>>> import numpy as np
>>> np.set_printoptions(precision=3, suppress=True, linewidth=100, floatmode="fixed")
>>> def tidy(a):
...     return np.round(a, 3) + 0
... 
>>> E = np.loadtxt("test3.csv", delimiter=",")
>>> E
array([[-16.000,  16.000,  14.000, -40.000,  40.000,  35.000],
       [  0.000,   2.000, -12.000,   0.000,   5.000, -30.000],
       [ -6.000, -14.000, -16.000, -15.000, -35.000, -40.000],
       [-40.000,  40.000,  35.000, -40.000,  40.000,  35.000],
       [  0.000,   5.000, -30.000,   0.000,   5.000, -30.000],
       [-15.000, -35.000, -40.000, -15.000, -35.000, -40.000]])
>>> Y = E / np.linalg.norm(E, axis=1, keepdims=True)
>>> gram = Y @ Y.T
>>> print(np.argwhere(np.triu(np.abs(gram) > 0.95, 1)))
[]
>>> tidy(gram[5])
array([-0.550,  0.561,  0.919, -0.599,  0.610,  1.000])
>>> A = np.load("block2.npy")
>>> A
array([[ 46,  18, -28, -20,  15,   2,   6, -15],
       [ 18,  62, -13,  30,  38, -23, -24, -30],
       [-28, -13,  63,  12,   1,   3, -25,  16],
       [-20,  30,  12,  74,  13, -20,  -6, -59],
       [ 15,  38,   1,  13,  78, -28, -19,  -1],
       [  2, -23,   3, -20, -28,  89, -45, -23],
       [  6, -24, -25,  -6, -19, -45,  73,  13],
       [-15, -30,  16, -59,  -1, -23,  13,  96]])
>>> vals, evecs = np.linalg.eigh(A)
>>> x = np.array([1, 0, -1, -3, -9, 1, -1, 1])
>>> tidy(evecs * np.maximum(vals, 0) @ evecs.T)
array([[ 46.000,  18.000, -28.000, -20.000,  15.000,   2.000,   6.000, -15.000],
       [ 18.000,  62.000, -13.000,  30.000,  38.000, -23.000, -24.000, -30.000],
       [-28.000, -13.000,  63.000,  12.000,   1.000,   3.000, -25.000,  16.000],
       [-20.000,  30.000,  12.000,  74.000,  13.000, -20.000,  -6.000, -59.000],
       [ 15.000,  38.000,   1.000,  13.000,  78.000, -28.000, -19.000,  -1.000],
       [  2.000, -23.000,   3.000, -20.000, -28.000,  89.000, -45.000, -23.000],
       [  6.000, -24.000, -25.000,  -6.000, -19.000, -45.000,  73.000,  13.000],
       [-15.000, -30.000,  16.000, -59.000,  -1.000, -23.000,  13.000,  96.000]])
>>> print((np.sign(evecs[:, -1].round(6)) == np.sign(evecs[0, -1].round(6))).astype(int))
[1 1 0 1 1 0 0 0]
>>> tidy(x @ A @ x / (x @ x)), tidy(vals[0]), tidy(vals[-1])
(np.float64(90.095), np.float64(0.0), np.float64(178.041))
>>> tidy(np.linalg.eigvalsh(A[1:, 1:]))
array([  1.531,   7.800,  28.016,  72.881, 105.654, 142.032, 177.086])
>>> f, r1 = A[2], A[0]
>>> print(f @ f)
5957
>>> f @ r1
np.int64(-3895)
>>> pr = (f @ r1) / (f @ f) * f
>>> print(tidy(pr))
[ 18.308   8.500 -41.193  -7.846  -0.654  -1.962  16.346 -10.462]
>>> np.linalg.matrix_rank(np.outer(f, r1))
np.int64(1)
>>> np.outer(f, r1)
array([[-1288,  -504,   784,   560,  -420,   -56,  -168,   420],
       [ -598,  -234,   364,   260,  -195,   -26,   -78,   195],
       [ 2898,  1134, -1764, -1260,   945,   126,   378,  -945],
       [  552,   216,  -336,  -240,   180,    24,    72,  -180],
       [   46,    18,   -28,   -20,    15,     2,     6,   -15],
       [  138,    54,   -84,   -60,    45,     6,    18,   -45],
       [-1150,  -450,   700,   500,  -375,   -50,  -150,   375],
       [  736,   288,  -448,  -320,   240,    32,    96,  -240]])
>>> print(tidy((r1 - pr) @ f))
0.0
>>> M = np.array([[0, 0, 0, 0, 0, 0, 0, 0],
...     [2, 0, 0, 0, 0, 2, 0, 0],
...     [0, 0, 0, 0, 0, -2, 0, 0],
...     [0, 0, 0, 1, 0, 0, 0, 0],
...     [2, 0, 0, 0, 0, 0, 0, -2],
...     [-1, 0, 0, 0, -2, 0, 0, 0]])
>>> tidy(np.trace(np.linalg.pinv(M) @ M))
np.float64(5.0)
>>> np.linalg.lstsq(M[:-1].T, M[-1])[2]
np.int32(4)
>>> f = np.array([3, -1, 3, -3, 3, 0, -3])
>>> rng = np.random.default_rng(44816)
>>> feats = np.outer(rng.normal(size=51), f) + 0.02 * rng.normal(size=(51, 7))
>>> tidy(feats)
array([[ 0.082, -0.041,  0.130, -0.109,  0.099, -0.004, -0.103],
       [ 1.772, -0.584,  1.761, -1.755,  1.837, -0.015, -1.792],
       [-1.642,  0.534, -1.663,  1.627, -1.638, -0.014,  1.652],
       [ 3.568, -1.231,  3.580, -3.572,  3.564,  0.010, -3.591],
       [ 2.463, -0.826,  2.456, -2.466,  2.409, -0.028, -2.436],
       [-0.898,  0.291, -0.867,  0.852, -0.844,  0.012,  0.873],
       [-0.830,  0.281, -0.849,  0.864, -0.882,  0.021,  0.870],
       [-0.226,  0.032, -0.221,  0.217, -0.217,  0.016,  0.200],
       [-4.538,  1.502, -4.534,  4.496, -4.524,  0.001,  4.496],
       [ 1.018, -0.355,  1.037, -1.061,  1.031,  0.010, -1.030],
       [-4.831,  1.600, -4.794,  4.823, -4.830, -0.004,  4.799],
       [-1.248,  0.411, -1.255,  1.259, -1.254, -0.008,  1.262],
       [-0.078,  0.045, -0.062,  0.075, -0.069, -0.042,  0.065],
       [-1.280,  0.423, -1.284,  1.302, -1.262, -0.032,  1.293],
       [ 0.951, -0.295,  0.948, -1.003,  0.970,  0.033, -0.944],
       [-1.739,  0.558, -1.794,  1.763, -1.764,  0.023,  1.702],
       [ 1.944, -0.653,  1.891, -1.894,  1.924, -0.019, -1.923],
       [ 1.036, -0.362,  1.089, -1.058,  1.068, -0.006, -1.070],
       [-0.195,  0.044, -0.197,  0.189, -0.193,  0.030,  0.207],
       [ 4.527, -1.522,  4.518, -4.591,  4.531,  0.012, -4.545],
       [-5.336,  1.766, -5.357,  5.339, -5.348,  0.014,  5.332],
       [-3.395,  1.136, -3.369,  3.399, -3.381,  0.024,  3.375],
       [-3.497,  1.164, -3.501,  3.517, -3.502, -0.007,  3.512],
       [ 0.199, -0.081,  0.174, -0.196,  0.194,  0.005, -0.176],
       [-0.413,  0.137, -0.417,  0.451, -0.424,  0.001,  0.429],
       [-0.775,  0.286, -0.760,  0.821, -0.788,  0.041,  0.780],
       [ 6.433, -2.115,  6.403, -6.416,  6.367, -0.015, -6.431],
       [ 3.342, -1.129,  3.405, -3.372,  3.372,  0.031, -3.370],
       [ 0.770, -0.243,  0.757, -0.721,  0.770,  0.003, -0.712],
       [-5.368,  1.831, -5.412,  5.409, -5.373,  0.000,  5.387],
       [-2.704,  0.886, -2.721,  2.689, -2.706, -0.004,  2.715],
       [-1.588,  0.524, -1.604,  1.536, -1.622, -0.024,  1.597],
       [ 0.923, -0.323,  0.927, -0.923,  0.905, -0.011, -0.921],
       [-1.389,  0.466, -1.367,  1.362, -1.363,  0.019,  1.375],
       [-0.900,  0.304, -0.907,  0.952, -0.943,  0.002,  0.936],
       [ 5.697, -1.915,  5.735, -5.756,  5.759,  0.002, -5.683],
       [ 3.013, -0.968,  2.990, -2.986,  2.981, -0.030, -2.985],
       [ 0.918, -0.327,  0.956, -0.945,  0.931,  0.020, -0.990],
       [ 0.499, -0.129,  0.513, -0.504,  0.490,  0.011, -0.506],
       [-1.927,  0.641, -1.922,  1.891, -1.912,  0.009,  1.918],
       [-1.173,  0.420, -1.182,  1.200, -1.159, -0.001,  1.175],
       [ 0.772, -0.243,  0.754, -0.749,  0.783,  0.021, -0.758],
       [-1.590,  0.527, -1.630,  1.645, -1.639,  0.017,  1.647],
       [-1.725,  0.567, -1.725,  1.740, -1.712,  0.005,  1.730],
       [-5.342,  1.769, -5.349,  5.297, -5.350, -0.036,  5.346],
       [-2.455,  0.787, -2.472,  2.479, -2.497, -0.021,  2.475],
       [ 2.525, -0.830,  2.523, -2.483,  2.527,  0.019, -2.522],
       [ 0.057, -0.042,  0.033, -0.078,  0.033, -0.013,  0.002],
       [-0.900,  0.342, -0.879,  0.908, -0.934,  0.023,  0.891],
       [ 2.773, -0.921,  2.778, -2.746,  2.748, -0.019, -2.786],
       [ 0.427, -0.092,  0.393, -0.384,  0.433,  0.026, -0.409]])
>>> idx = feats[:, 3] > np.median(feats[:, 3])
>>> f = feats[idx].mean(axis=0) - feats[~idx].mean(axis=0)
>>> ((feats - feats.mean(axis=0)) @ f > 0).astype(int)
array([0, 0, 1, 0, 0, 1, 1, 0, 1, 0, 1, 1, 0, 1, 0, 1, 0, 0, 0, 0, 1, 1, 1, 0, 1, 1, 0, 0, 0, 1, 1,
       1, 0, 1, 1, 0, 0, 0, 0, 1, 1, 0, 1, 1, 1, 1, 0, 0, 1, 0, 0])
>>> np.argsort(-np.abs(f).round(6), kind="stable")
array([3, 4, 2, 6, 0, 1, 5])
>>> W2 = feats[[5, 25]].astype(float)
>>> for _ in range(6):
...     idx = np.linalg.norm(feats[:, None] - W2, axis=-1).argmin(axis=1)
...     W2 = np.array([feats[idx == j].mean(axis=0) for j in range(2)])
... 
>>> idx
array([1, 1, 0, 1, 1, 0, 0, 1, 0, 1, 0, 0, 1, 0, 1, 0, 1, 1, 1, 1, 0, 0, 0, 1, 0, 0, 1, 1, 1, 0, 0,
       0, 1, 0, 0, 1, 1, 1, 1, 0, 0, 1, 0, 0, 0, 0, 1, 1, 0, 1, 1])
>>> tidy(W2[1] - W2[0])
array([ 4.038, -1.347,  4.046, -4.047,  4.046, -0.001, -4.041])
>>> tidy(W2)
array([[-2.299,  0.766, -2.305,  2.305, -2.306,  0.002,  2.303],
       [ 1.739, -0.581,  1.741, -1.742,  1.740,  0.002, -1.739]])
>>> O, evecs = np.linalg.qr(feats[:, :6])[0], np.linalg.qr(feats[:, 6:])[0]
>>> sv = np.linalg.svd(O.T @ evecs, compute_uv=False)
>>> tidy(np.degrees(np.arccos(sv.clip(0, 1))))
array([0.429])
>>> tidy(np.linalg.norm(O @ O.T - evecs @ evecs.T, 2))
np.float64(1.0)
>>> Xc = feats - feats.mean(axis=0)
>>> evecs = np.linalg.svd(Xc)[2][:1]
>>> Y = Xc - Xc @ evecs.T @ evecs
>>> tidy(Y.std(axis=0))
array([0.018, 0.019, 0.015, 0.021, 0.018, 0.019, 0.016])
>>> tidy(np.linalg.norm(Y) / np.linalg.norm(Xc))
np.float64(0.008)
>>> print(tidy((Xc @ evecs.T).std(axis=0)))
[5.947]
>>> U, sv, Vh = np.linalg.svd(M)
>>> tidy(sv)
array([3.715, 2.547, 2.000, 1.000, 0.846, 0.000])
>>> Y = U[:, :5] @ np.diag(sv[:5]) @ Vh[:5]
>>> np.linalg.matrix_rank(Y)
np.int64(5)
>>> tidy(np.linalg.norm(M - Y, 2)), sv[5]
(np.float64(0.0), np.float64(0.0))
>>> np.linalg.matrix_rank(M, rtol=0.05)
np.int64(5)
>>> Y = np.array([[-1, 1, -2],
...     [1, -2, -2],
...     [2, 0, -1],
...     [-1, -2, 1],
...     [1, -1, 1],
...     [1, -2, 1],
...     [2, -2, 2],
...     [1, 0, -2],
...     [2, 1, 0]])
>>> W2 = np.array([[1, 2, 2, 0, 1, 1, 0, -2, -3, 0, -3, -1, 3, 0, -3, -1],
...     [-3, 1, 3, 3, -2, 1, -1, 0, 0, 3, -1, -1, 0, 1, 1, -2],
...     [-2, 1, 2, 1, 3, -3, 1, 1, -1, 2, -1, 1, 2, 2, 1, -2]])
>>> W0 = Y @ W2
>>> print(W0)
[[  0  -3  -3   1  -9   6  -3   0   5  -1   4  -2  -7  -3   2   3]
 [ 11  -2  -8  -8  -1   5   0  -4  -1 -10   1  -1  -1  -6  -7   7]
 [  4   3   2  -1  -1   5  -1  -5  -5  -2  -5  -3   4  -2  -7   0]
 [  3  -3  -6  -5   6  -6   3   3   2  -4   4   4  -1   0   2   3]
 [  2   2   1  -2   6  -3   2  -1  -4  -1  -3   1   5   1  -3  -1]
 [  5   1  -2  -5   8  -4   3  -1  -4  -4  -2   2   5   0  -4   1]
 [  4   4   2  -4  12  -6   4  -2  -8  -2  -6   2  10   2  -6  -2]
 [  5   0  -2  -2  -5   7  -2  -4  -1  -4  -1  -3  -1  -4  -5   3]
 [ -1   5   7   3   0   3  -1  -4  -6   3  -7  -3   6   1  -5  -4]]
>>> np.linalg.matrix_rank(W0, rtol=0.1)
np.int64(3)
>>> print([round(float(x), 3) for x in np.linalg.svd(W0, compute_uv=False)[:3]])
[34.231, 28.724, 24.498]
>>> np.argsort(-np.linalg.norm(W0, axis=0).round(6), kind="stable")[:3]
array([ 4, 12,  5])
>>> print(np.linalg.cond(W0) > 100)
True
